% ipython --no-banner

In [1]: import numpy as np

In [2]: np.set_printoptions(precision=2, suppress=True, linewidth=160, floatmode="fixed")

In [3]: def rd(a):
   ...:     return np.round(a, 2) + 0
   ...: 

In [4]: feats = np.load("mat.npy")

In [5]: print(feats)
[[ 5  7  5  6  8  2  6  5  4]
 [ 1  3  1  2  4 -2  2  1  0]
 [ 0  2  0  1  3 -3  1  0 -1]
 [ 0  2  0  1  3 -3  1  0 -1]
 [ 1  3  1  2  4 -2  2  1  0]
 [ 3  5  3  4  6  0  4  3  2]
 [ 3  5  3  4  6  0  4  3  2]
 [ 0  2  0  1  3 -3  1  0 -1]]

In [6]: W1 = np.array([[4, 4, 3, 1],
   ...:     [-1, 2, 5, -3],
   ...:     [5, -3, 4, -1],
   ...:     [-5, -5, -4, 4],
   ...:     [-1, 3, -2, 5],
   ...:     [5, -4, -4, 3],
   ...:     [1, -1, 5, -1],
   ...:     [3, 2, 1, -1],
   ...:     [-5, -3, 2, 5]])

In [7]: beta = np.array([0, 3, 8, 7])

In [8]: H = np.maximum(feats @ W1 + beta, 0)

In [9]: print(rd((H > 0).mean(axis=0)))
[0.12 0.88 1.00 1.00]

In [10]: print(np.linalg.matrix_rank(H))
3

In [11]: C = np.array([[3, 3], [1, 2], [3, 2], [3, 2]])

In [12]: print(H @ C)
[[447 309]
 [170 140]
 [109 106]
 [109 106]
 [170 140]
 [292 208]
 [292 208]
 [109 106]]

In [13]: print((H @ C).round(6).argmax(axis=1))
[0 0 0 0 0 0 0 0]

In [14]: print(np.linalg.matrix_rank(feats, rtol=0.1))
2

In [15]: print(np.argsort(-np.linalg.norm(feats, axis=0).round(6), kind="stable")[:3])
[4 1 3]

In [16]: print(np.linalg.cond(feats) > 100)
True

In [17]: print(np.linalg.lstsq(feats[:-1].T, feats[-1])[2])
2

In [18]: print(np.abs(np.diag(np.linalg.qr(feats)[1])) > 1e-9)
[ True  True False False False False False False]

In [19]: print(rd(feats @ np.linalg.pinv(feats) @ feats))
[[ 5.00  7.00  5.00  6.00  8.00  2.00  6.00  5.00  4.00]
 [ 1.00  3.00  1.00  2.00  4.00 -2.00  2.00  1.00  0.00]
 [ 0.00  2.00  0.00  1.00  3.00 -3.00  1.00  0.00 -1.00]
 [ 0.00  2.00  0.00  1.00  3.00 -3.00  1.00  0.00 -1.00]
 [ 1.00  3.00  1.00  2.00  4.00 -2.00  2.00  1.00  0.00]
 [ 3.00  5.00  3.00  4.00  6.00  0.00  4.00  3.00  2.00]
 [ 3.00  5.00  3.00  4.00  6.00  0.00  4.00  3.00  2.00]
 [ 0.00  2.00  0.00  1.00  3.00 -3.00  1.00  0.00 -1.00]]

In [20]: m1 = np.loadtxt("arr.csv", delimiter=",")

In [21]: print(rd(m1))
[[ 0.17 -0.27 -0.04  0.34 -0.08  0.00  0.28]
 [-0.27  1.32  0.05 -0.26  0.57  0.06 -0.19]
 [-0.04  0.05  1.00 -0.04 -0.72  0.28 -0.15]
 [ 0.34 -0.26 -0.04  0.98  0.01 -0.43  0.61]
 [-0.08  0.57 -0.72  0.01  0.81 -0.27  0.07]
 [ 0.00  0.06  0.28 -0.43 -0.27  1.17  0.07]
 [ 0.28 -0.19 -0.15  0.61  0.07  0.07  0.55]]

In [22]: print(np.linalg.cond(m1) > 100)
True

In [23]: print(np.linalg.matrix_rank(m1, rtol=0.1))
4

In [24]: ev, evecs = np.linalg.eigh(m1)

In [25]: print(rd(evecs.T @ evecs))
[[1.00 0.00 0.00 0.00 0.00 0.00 0.00]
 [0.00 1.00 0.00 0.00 0.00 0.00 0.00]
 [0.00 0.00 1.00 0.00 0.00 0.00 0.00]
 [0.00 0.00 0.00 1.00 0.00 0.00 0.00]
 [0.00 0.00 0.00 0.00 1.00 0.00 0.00]
 [0.00 0.00 0.00 0.00 0.00 1.00 0.00]
 [0.00 0.00 0.00 0.00 0.00 0.00 1.00]]

In [26]: print(rd(evecs @ np.diag(ev) @ evecs.T))
[[ 0.17 -0.27 -0.04  0.34 -0.08  0.00  0.28]
 [-0.27  1.32  0.05 -0.26  0.57  0.06 -0.19]
 [-0.04  0.05  1.00 -0.04 -0.72  0.28 -0.15]
 [ 0.34 -0.26 -0.04  0.98  0.01 -0.43  0.61]
 [-0.08  0.57 -0.72  0.01  0.81 -0.27  0.07]
 [ 0.00  0.06  0.28 -0.43 -0.27  1.17  0.07]
 [ 0.28 -0.19 -0.15  0.61  0.07  0.07  0.55]]

In [27]: print(rd(ev))
[0.00 0.00 0.00 1.00 1.00 2.00 2.00]

In [28]: print(np.unique(ev.round(6) + 0, return_counts=True)[1])
[3 2 2]

In [29]: print((ev > 1e-8).sum(), (ev < -1e-8).sum())
4 0

In [30]: print(rd(np.linalg.eigvalsh(m1 + 2 * np.eye(7))))
[2.00 2.00 2.00 3.00 3.00 4.00 4.00]

In [31]: print(rd(np.linalg.svd(m1, compute_uv=False)))
[2.00 2.00 1.00 1.00 0.00 0.00 0.00]

In [32]: left, s, Vh = np.linalg.svd(m1)

In [33]: evecs = Vh[:(s > 1e-8).sum()]

In [34]: rng = np.random.default_rng(96619)

In [35]: vec = m1[6] + 3 * m1[1] + rng.integers(2) * np.eye(7)[5]

In [36]: print(rd(vec))
[-0.54  3.77  0.00 -0.16  1.77  0.26 -0.02]

In [37]: print(np.linalg.matrix_rank(np.vstack([m1, vec])))
4

In [38]: print(rd(evecs.T @ evecs))
[[ 0.10 -0.11 -0.03  0.20 -0.02  0.07  0.19]
 [-0.11  0.86  0.19  0.03  0.27  0.04 -0.01]
 [-0.03  0.19  0.69  0.10 -0.40  0.01 -0.07]
 [ 0.20  0.03  0.10  0.62  0.00 -0.19  0.39]
 [-0.02  0.27 -0.40  0.00  0.42 -0.06  0.07]
 [ 0.07  0.04  0.01 -0.19 -0.06  0.90  0.21]
 [ 0.19 -0.01 -0.07  0.39  0.07  0.21  0.41]]

In [39]: print(rd(np.linalg.norm(vec - evecs.T @ evecs @ vec)))
0.0

In [40]: print(rd(np.diag(evecs.T @ evecs)))
[0.10 0.86 0.69 0.62 0.42 0.90 0.41]

In [41]: print(np.allclose(evecs.T @ evecs @ vec, vec))
True

In [42]: ev, evecs = np.linalg.eigh(m1)

In [43]: vec = np.array([0, -2, 0, 0, 0, -2, 0])

In [44]: print(rd(evecs * np.maximum(ev, 0) @ evecs.T))
[[ 0.17 -0.27 -0.04  0.34 -0.08  0.00  0.28]
 [-0.27  1.32  0.05 -0.26  0.57  0.06 -0.19]
 [-0.04  0.05  1.00 -0.04 -0.72  0.28 -0.15]
 [ 0.34 -0.26 -0.04  0.98  0.01 -0.43  0.61]
 [-0.08  0.57 -0.72  0.01  0.81 -0.27  0.07]
 [ 0.00  0.06  0.28 -0.43 -0.27  1.17  0.07]
 [ 0.28 -0.19 -0.15  0.61  0.07  0.07  0.55]]

In [45]: print(rd(np.abs(m1).sum(axis=1).max()), rd(np.abs(ev).max()))
2.72 2.0

In [46]: print(rd(vec @ m1 @ vec))
10.45

In [47]: print(rd(evecs * np.abs(ev) @ evecs.T))
[[ 0.17 -0.27 -0.04  0.34 -0.08  0.00  0.28]
 [-0.27  1.32  0.05 -0.26  0.57  0.06 -0.19]
 [-0.04  0.05  1.00 -0.04 -0.72  0.28 -0.15]
 [ 0.34 -0.26 -0.04  0.98  0.01 -0.43  0.61]
 [-0.08  0.57 -0.72  0.01  0.81 -0.27  0.07]
 [ 0.00  0.06  0.28 -0.43 -0.27  1.17  0.07]
 [ 0.28 -0.19 -0.15  0.61  0.07  0.07  0.55]]

In [48]: vec = np.array([0, 5, 3, 0, 2, 2, 4])

In [49]: h = np.maximum(m1 @ vec, 0)

In [50]: print(rd(m1 * (h > 1e-9)[:, None]))
[[ 0.00  0.00  0.00  0.00  0.00  0.00  0.00]
 [-0.27  1.32  0.05 -0.26  0.57  0.06 -0.19]
 [-0.04  0.05  1.00 -0.04 -0.72  0.28 -0.15]
 [ 0.34 -0.26 -0.04  0.98  0.01 -0.43  0.61]
 [-0.08  0.57 -0.72  0.01  0.81 -0.27  0.07]
 [ 0.00  0.06  0.28 -0.43 -0.27  1.17  0.07]
 [ 0.28 -0.19 -0.15  0.61  0.07  0.07  0.55]]

In [51]: print(rd(np.maximum(m1 @ vec, 0) - np.maximum(-m1 @ vec, 0)))
[-0.49  7.25  1.74  0.19  2.03  3.22  1.07]

In [52]: print(rd(np.tanh(m1 @ vec)))
[-0.46  1.00  0.94  0.19  0.97  1.00  0.79]

In [53]: print(rd(m1.T @ h))
[-1.82 10.75  1.35 -2.47  3.72  4.15 -0.58]

In [54]: print(rd(np.maximum(m1 @ (3 * vec), 0)))
[ 0.00 21.74  5.23  0.57  6.09  9.67  3.21]

In [55]: M = np.array([[0.0, 0.0, 0.0, 0.0, 0.0, 0.0, 0.0, 1.0],
    ...:     [0.0, 0.0, 0.0, 0.0, 0.0, 2.0, 2.0, 0.0],
    ...:     [0.0, 0.0, 0.0, 0.0, 0.0, 1.0, 2.0, 1.0],
    ...:     [0.0, 0.0, 0.0, 0.0, 0.0, 2.0, 1.0, 1.0],
    ...:     [0.0, 0.0, 0.0, 0.0, 0.0, 0.0, 2.0, 1.0],
    ...:     [0.0, 2.0, 1.0, 2.0, 0.0, 0.0, 0.0, 0.0],
    ...:     [0.0, 2.0, 2.0, 1.0, 2.0, 0.0, 0.0, 0.0],
    ...:     [1.0, 0.0, 1.0, 1.0, 1.0, 0.0, 0.0, 0.0]])

In [56]: # null space of dimension 2

In [57]: ev, evecs = np.linalg.eigh(M)

In [58]: vec = np.array([3, 1, 1, 1, 2, 3, 2, 0])

In [59]: print(rd(np.linalg.eigvalsh(M[1:, 1:])))
[-4.59 -1.73 -0.95  0.00  0.95  1.73  4.59]

In [60]: print(rd(vec @ M @ vec / (vec @ vec)), rd(ev[0]), rd(ev[-1]))
2.28 -4.6 4.6

In [61]: print(vec @ M @ vec)
66.0

In [62]: np.linalg.determinant(M)
---------------------------------------------------------------------------
AttributeError                            Traceback (most recent call last)
Cell In[62], line 1
----> 1 np.linalg.determinant(M)

AttributeError: module 'numpy.linalg' has no attribute 'determinant'

In [63]: print(np.allclose(M @ M.T, M.T @ M))
True

In [64]: print(rd(np.sort(np.abs(np.linalg.eigvals(M)))))
[0.00 0.00 1.28 1.28 1.78 1.78 4.60 4.60]

In [65]: print(rd(np.linalg.det(M)))
0.0

In [66]: print(np.trace(M))
0.0

In [67]: print([round(float(x), 2) for x in np.linalg.svd(M, compute_uv=False)[:3]])
[4.6, 4.6, 1.78]

In [68]: print(rd(np.linalg.norm(M, 2) / np.linalg.norm(M)))
0.64

In [69]: r = np.linalg.matrix_rank(feats)

In [70]: print(r)
2

In [71]: null = np.linalg.svd(feats)[2][r:].T

In [72]: print([int(np.linalg.matrix_rank(np.delete(feats, i, axis=0))) for i in range(8)])
[2, 2, 2, 2, 2, 2, 2, 2]

In [73]: print(np.linalg.matrix_rank(feats.T @ feats), np.linalg.matrix_rank(feats @ feats.T))
2 2

In [74]: print([int(np.linalg.matrix_rank(feats[:i])) for i in range(1, len(feats) + 1)])
[1, 2, 2, 2, 2, 2, 2, 2]

In [75]: print(rd(null @ null.T))
[[ 0.88 -0.09 -0.12 -0.10 -0.07 -0.16 -0.10 -0.12 -0.13]
 [-0.09  0.77 -0.09 -0.16 -0.30  0.12 -0.16 -0.09 -0.02]
 [-0.12 -0.09  0.88 -0.10 -0.07 -0.16 -0.10 -0.12 -0.13]
 [-0.10 -0.16 -0.10  0.87 -0.19 -0.02 -0.13 -0.10 -0.07]
 [-0.07 -0.30 -0.07 -0.19  0.59  0.26 -0.19 -0.07  0.04]
 [-0.16  0.12 -0.16 -0.02  0.26  0.43 -0.02 -0.16 -0.30]
 [-0.10 -0.16 -0.10 -0.13 -0.19 -0.02  0.87 -0.10 -0.07]
 [-0.12 -0.09 -0.12 -0.10 -0.07 -0.16 -0.10  0.88 -0.13]
 [-0.13 -0.02 -0.13 -0.07  0.04 -0.30 -0.07 -0.13  0.81]]

In [76]: def softmax(z):
    ...:     e = np.exp(z - z.max(axis=-1, keepdims=True))
    ...:     return e / e.sum(axis=-1, keepdims=True)
    ...: 

In [77]: print(rd(softmax(M[4])))
[0.06 0.06 0.06 0.06 0.06 0.06 0.46 0.17]

In [78]: print(rd(softmax(M[4] + -2)))
[0.06 0.06 0.06 0.06 0.06 0.06 0.46 0.17]

In [79]: att = M @ M.T / np.sqrt(8)

In [80]: print(rd(softmax(att)[4] @ M))
[0.04 0.17 0.17 0.17 0.13 0.86 1.49 0.69]

In [81]: print(softmax(att).round(6).argmax(axis=1))
[0 1 1 1 2 5 6 6]

In [82]: print(rd(softmax(att + np.triu(np.full(att.shape, -np.inf), 1))))
[[1.00 0.00 0.00 0.00 0.00 0.00 0.00 0.00]
 [0.06 0.94 0.00 0.00 0.00 0.00 0.00 0.00]
 [0.08 0.46 0.46 0.00 0.00 0.00 0.00 0.00]
 [0.06 0.35 0.24 0.35 0.00 0.00 0.00 0.00]
 [0.07 0.20 0.29 0.14 0.29 0.00 0.00 0.00]
 [0.03 0.03 0.03 0.03 0.03 0.83 0.00 0.00]
 [0.01 0.01 0.01 0.01 0.01 0.14 0.82 0.00]
 [0.06 0.06 0.06 0.06 0.06 0.16 0.33 0.23]]

In [83]: print(rd(softmax(att)))
[[0.15 0.10 0.15 0.15 0.15 0.10 0.10 0.10]
 [0.02 0.41 0.20 0.20 0.10 0.02 0.02 0.02]
 [0.04 0.25 0.25 0.18 0.18 0.03 0.03 0.03]
 [0.05 0.28 0.20 0.28 0.10 0.03 0.03 0.03]
 [0.06 0.18 0.25 0.12 0.25 0.04 0.04 0.04]
 [0.02 0.02 0.02 0.02 0.02 0.49 0.35 0.06]
 [0.01 0.01 0.01 0.01 0.01 0.13 0.78 0.05]
 [0.06 0.06 0.06 0.06 0.06 0.16 0.33 0.23]]

In [84]: arr = np.load("test9.npy")

In [85]: print(arr)
[[0 0 0 1 1 0 1 1 1]
 [0 0 0 0 0 0 0 0 0]
 [0 0 0 0 0 1 0 0 1]
 [1 0 0 0 0 0 1 1 1]
 [1 0 0 0 0 0 1 1 0]
 [0 0 1 0 0 0 1 0 0]
 [1 0 0 1 1 1 0 0 0]
 [1 0 0 1 1 0 0 0 0]
 [1 0 1 1 0 0 0 0 0]]

In [86]: print(rd(arr @ np.linalg.pinv(arr) @ arr))
[[0.00 0.00 0.00 1.00 1.00 0.00 1.00 1.00 1.00]
 [0.00 0.00 0.00 0.00 0.00 0.00 0.00 0.00 0.00]
 [0.00 0.00 0.00 0.00 0.00 1.00 0.00 0.00 1.00]
 [1.00 0.00 0.00 0.00 0.00 0.00 1.00 1.00 1.00]
 [1.00 0.00 0.00 0.00 0.00 0.00 1.00 1.00 0.00]
 [0.00 0.00 1.00 0.00 0.00 0.00 1.00 0.00 0.00]
 [1.00 0.00 0.00 1.00 1.00 1.00 0.00 0.00 0.00]
 [1.00 0.00 0.00 1.00 1.00 0.00 0.00 0.00 0.00]
 [1.00 0.00 1.00 1.00 0.00 0.00 0.00 0.00 0.00]]

In [87]: print(np.allclose(arr[:-1].T @ np.linalg.lstsq(arr[:-1].T, arr[-1])[0], arr[-1]))
False

In [88]: try:
    ...:     np.linalg.inv(arr)
    ...: except np.linalg.LinAlgError as e:
    ...:     print(e)
    ...: 
Singular matrix
